% ipython --no-banner

In [1]: import numpy as np

In [2]: np.set_printoptions(precision=2, suppress=True, linewidth=140, sign=" ")

In [3]: tidy = lambda a: np.round(a, 2) + 0

In [4]: Q, _ = np.linalg.qr(np.array([[0.2, 0.2, -0.5, 0.0, -0.8, 0.5],
   ...:     [0.6, -1.4, -1.4, -1.0, 1.4, -0.6],
   ...:     [0.1, 0.1, -0.4, -0.2, 1.7, -1.1],
   ...:     [2.2, -0.8, 1.6, -0.4, 1.1, -1.3],
   ...:     [-0.8, 1.3, -0.2, 0.9, -0.7, -0.6],
   ...:     [-0.8, -2.0, 1.4, 1.6, -1.0, -1.4]]))

In [5]: K = Q[:, :5]

In [6]: print(tidy(K))
[[-0.08  0.09 -0.2   0.58  0.5 ]
 [-0.23 -0.44 -0.76  0.2  -0.06]
 [-0.04  0.05 -0.16  0.13 -0.83]
 [-0.86 -0.05  0.42  0.24 -0.08]
 [ 0.31  0.38  0.11  0.69 -0.2 ]
 [ 0.31 -0.81  0.41  0.28 -0.05]]

In [7]: P = K @ np.linalg.solve(K.T @ K, K.T)

In [8]: print(tidy(np.linalg.eigvalsh(P)))
[ 0.  1.  1.  1.  1.  1.]

In [9]: print(np.allclose(P @ P, P))
True

In [10]: print(np.trace(P))
5.0

In [11]: print(tidy(P))
[[ 0.64  0.22 -0.31  0.08  0.29 -0.05]
 [ 0.22  0.87  0.18 -0.05 -0.17  0.03]
 [-0.31  0.18  0.74  0.06  0.24 -0.04]
 [ 0.08 -0.05  0.06  0.98 -0.06  0.01]
 [ 0.29 -0.17  0.24 -0.06  0.77  0.04]
 [-0.05  0.03 -0.04  0.01  0.04  0.99]]

In [12]: m1 = np.load("mat.npy")

In [13]: print(tidy(m1))
[[ 0.33  0.    0.33  0.    0.    0.33  0.  ]
 [ 0.    0.33  0.    0.    0.    0.33  0.33]
 [ 0.    0.    0.67  0.    0.    0.    0.33]
 [ 0.    0.25  0.    0.25  0.25  0.    0.25]
 [ 0.2   0.    0.    0.2   0.4   0.2   0.  ]
 [ 0.    0.    0.    0.    0.    0.67  0.33]
 [ 0.    0.    0.    0.    0.    0.    1.  ]]

In [14]: print(tidy(np.sort(np.abs(np.linalg.eigvals(m1)))[::-1]))
[ 1.    0.67  0.67  0.56  0.33  0.33  0.09]

In [15]: print(m1.sum(axis=1))
[ 1.  1.  1.  1.  1.  1.  1.]

In [16]: p = np.eye(7)[5]

In [17]: for _ in range(4):
    ...:     p = p @ m1
    ...:     print(p.round(2))
    ...: 
[ 0.    0.    0.    0.    0.    0.67  0.33]
[ 0.    0.    0.    0.    0.    0.44  0.56]
[ 0.   0.   0.   0.   0.   0.3  0.7]
[ 0.   0.   0.   0.   0.   0.2  0.8]

In [18]: J = np.array([[-2, 1, 1], [1, 0, 1], [2, 1, -1]])

In [19]: J[2] = J[0]

In [20]: print(J)
[[-2  1  1]
 [ 1  0  1]
 [-2  1  1]]

In [21]: # row 2 repeats row 0

In [22]: rank = np.linalg.matrix_rank(J)

In [23]: print(rank)
2

In [24]: ns = np.linalg.svd(J)[2][rank:].T

In [25]: print(np.allclose(J @ ns, 0))
True

In [26]: print(tidy(ns @ ns.T))
[[ 0.09  0.27 -0.09]
 [ 0.27  0.82 -0.27]
 [-0.09 -0.27  0.09]]

In [27]: print(ns.shape)
(3, 1)

In [28]: print(tidy(ns[:, 0] / ns[np.abs(ns[:, 0]).round(6).argmax(), 0]))
[ 0.33  1.   -0.33]

In [29]: print(np.allclose(J[:-1].T @ np.linalg.lstsq(J[:-1].T, J[-1])[0], J[-1]))
True

In [30]: print(np.abs(np.diag(np.linalg.qr(J)[1])) > 1e-9)
[ True  True False]

In [31]: print(np.unique(J.round(6), axis=0).shape)
(2, 3)

In [32]: print(tidy(np.trace(np.linalg.pinv(J) @ J)))
2.0

In [33]: left, s, Vt = np.linalg.svd(J)

In [34]: V = Vt[:(s > 1e-8).sum()]

In [35]: rng = np.random.default_rng(25)

In [36]: x0 = J[2] + 3 * J[0] + rng.integers(2) * np.eye(3)[2]

In [37]: print(x0)
[-8.  4.  5.]

In [38]: print(tidy(np.linalg.norm(x0 - V.T @ V @ x0)))
0.3

In [39]: print(np.linalg.matrix_rank(np.vstack([J, x0])))
3

In [40]: t3 = np.stack([J, -2 * J, J[::-1]])

In [41]: print(tidy(np.linalg.det(t3)))
[ 0.  0.  0.]

In [42]: print(np.linalg.matrix_rank(t3))
[ 2  2  2]

In [43]: left, s, Vt = np.linalg.svd(J)

In [44]: print(tidy(s))
[ 3.49  1.34  0.  ]

In [45]: B = left[:, :2] @ np.diag(s[:2]) @ Vt[:2]

In [46]: print(tidy(np.linalg.norm(J - B, 2)), tidy(s[2]))
0.0 0.0

In [47]: print(np.linalg.matrix_rank(J, rtol=0.05))
2

In [48]: print(tidy(B))
[[-2.  1.  1.]
 [ 1.  0.  1.]
 [-2.  1.  1.]]

In [49]: X = np.load("dump.npy")

In [50]: print(X)
[[ 3  6  5  1  1  1  3]
 [ 0  7  1  3  0  3  3]
 [ 0  0  1  4  9  5  5]
 [ 0  0  0  2  5  6  6]
 [ 0  0  0  0  5  2  0]
 [ 0  0  0  0  0  4  6]
 [ 0  0  0  0  0  0  5]]

In [51]: print(np.linalg.matrix_rank(X - X[0, 0] * np.eye(7)))
6

In [52]: print(tidy(np.sort(np.linalg.eigvals(X))))
[ 1.  2.  3.  4.  5.  5.  7.]

In [53]: print(np.prod(np.diag(X)), tidy(np.linalg.det(X)))
4200 4200.0

In [54]: r0 = np.array([2, 1, 2, 2, 0, 1, 0]) + 0.5

In [55]: F = np.outer(r0, r0) / (r0 @ r0)

In [56]: print(tidy(F))
[[ 0.26  0.16  0.26  0.26  0.05  0.16  0.05]
 [ 0.16  0.09  0.16  0.16  0.03  0.09  0.03]
 [ 0.26  0.16  0.26  0.26  0.05  0.16  0.05]
 [ 0.26  0.16  0.26  0.26  0.05  0.16  0.05]
 [ 0.05  0.03  0.05  0.05  0.01  0.03  0.01]
 [ 0.16  0.09  0.16  0.16  0.03  0.09  0.03]
 [ 0.05  0.03  0.05  0.05  0.01  0.03  0.01]]

In [57]: # symmetric

In [58]: z = rng.permutation(7)

In [59]: print(z)
[ 6  2  1  3  5  4  0]

In [60]: B = m1[z][:, z]

In [61]: print(np.trace(B))
3.65

In [62]: print(tidy(np.diag(B)))
[ 1.    0.67  0.33  0.25  0.67  0.4   0.33]

In [63]: print(tidy(B))
[[ 1.    0.    0.    0.    0.    0.    0.  ]
 [ 0.33  0.67  0.    0.    0.    0.    0.  ]
 [ 0.33  0.    0.33  0.    0.33  0.    0.  ]
 [ 0.25  0.    0.25  0.25  0.    0.25  0.  ]
 [ 0.33  0.    0.    0.    0.67  0.    0.  ]
 [ 0.    0.    0.    0.2   0.2   0.4   0.2 ]
 [ 0.    0.33  0.    0.    0.33  0.    0.33]]

In [64]: x0 = np.array([6, 5, 4, 2, 4, 8, 6])

In [65]: rhs = B @ x0

In [66]: c, lr = np.zeros(7), 1 / np.linalg.norm(B, 2) ** 2

In [67]: for i in range(25):
    ...:     c -= lr * B.T @ (B @ c - rhs)
    ...:     if i % 5 == 0: print(i, round(np.linalg.norm(B @ c - rhs), 2))
    ...: 
0 4.5
5 1.31
10 0.58
15 0.4
20 0.33

In [68]: print(tidy(c))
[ 5.94  5.13  3.34  4.34  4.29  6.87  5.27]

In [69]: E = np.array([[0.0, 0.0, 1.0, 0.0, 0.0],
    ...:     [0.0, 1.0, 0.0, 0.0, 0.0],
    ...:     [-1.0, 0.0, 0.0, 0.0, 0.0],
    ...:     [0.0, 0.0, 0.0, 1.0, 0.0],
    ...:     [0.0, 0.0, 0.0, 0.0, 1.0]])

In [70]: print(E)
[[ 0.  0.  1.  0.  0.]
 [ 0.  1.  0.  0.  0.]
 [-1.  0.  0.  0.  0.]
 [ 0.  0.  0.  1.  0.]
 [ 0.  0.  0.  0.  1.]]

In [71]: z = rng.permutation(5)

In [72]: print(z)
[ 4  3  1  0  2]

In [73]: B = E[z][:, z]

In [74]: print(np.diag(B))
[ 1.  1.  1.  0.  0.]

In [75]: print(np.allclose(B, E))
False

In [76]: print(tidy(np.linalg.det(B)), tidy(np.linalg.det(E[z])))
1.0 1.0

In [77]: x0 = np.array([2, 3, 3, -3, -1])

In [78]: h = np.maximum(E @ x0, 0)

In [79]: print(E.T @ h)
[ 0.  3.  3.  0.  0.]

In [80]: print(h)
[ 3.  3.  0.  0.  0.]

In [81]: print(E * (h > 1e-9)[:, None])
[[ 0.  0.  1.  0.  0.]
 [ 0.  1.  0.  0.  0.]
 [-0.  0.  0.  0.  0.]
 [ 0.  0.  0.  0.  0.]
 [ 0.  0.  0.  0.  0.]]

In [82]: print(np.maximum(E @ x0, 0) - np.maximum(-E @ x0, 0))
[ 3.  3. -2. -3. -1.]

In [83]: print(np.maximum(E @ (3 * x0), 0))
[ 9.  9.  0.  0.  0.]

In [84]: print(np.flatnonzero(h > 1e-9))
[ 0  1]

In [85]: x0 = np.array([0, 0, 1, 2, 3])

In [86]: print(tidy(np.linalg.det(E)))
1.0

In [87]: print(E.T @ (E @ x0))
[ 0.  0.  1.  2.  3.]

In [88]: print(tidy(np.abs(np.linalg.eigvals(E))))
[ 1.  1.  1.  1.  1.]

In [89]: data = np.load("x.npy")

In [90]: print(data)
[[ 17.12   2.87  10.75  13.45]
 [  8.74  -0.3    7.14   3.87]
 [ -3.06   1.93  19.64  10.32]
 [ 19.8  -20.88   9.29   3.31]
 [ -1.6   23.35  11.8   12.75]
 [ -0.29  -7.98  13.35   1.51]
 [ -8.51  -0.17  11.89  -1.17]
 [  5.84  21.08   9.61  13.84]
 [-13.65  28.87  22.92  19.15]
 [  5.43   2.44   7.22   3.26]
 [ 12.63  20.88  -2.94   5.4 ]
 [  5.21  -0.27   1.55  -3.52]
 [ 13.5    1.67  -0.11   0.37]
 [  4.33  -8.44  -0.91  -9.93]
 [  8.35  -5.73   8.31   2.45]
 [  7.45   3.45   8.34   5.93]]

In [91]: Xc = data - data.mean(axis=0)

In [92]: left, s, Vt = np.linalg.svd(Xc, full_matrices=False)

In [93]: print(np.searchsorted(np.cumsum(s ** 2) / (s ** 2).sum(), 0.9) + 1)
3

In [94]: print(tidy(s))
[ 59.44  34.11  26.41   0.01]

In [95]: print(tidy(Xc.mean(axis=0)))
[ 0.  0.  0.  0.]

In [96]: print(tidy(Vt[0] * np.sign(Vt[0, np.abs(Vt[0]).argmax()])))
[-0.36  0.82  0.23  0.38]

In [97]: print(tidy(np.abs(Vt[-1])))
[ 0.36  0.28  0.62  0.64]

In [98]: print(np.abs(Vt[0]).argmax())
1
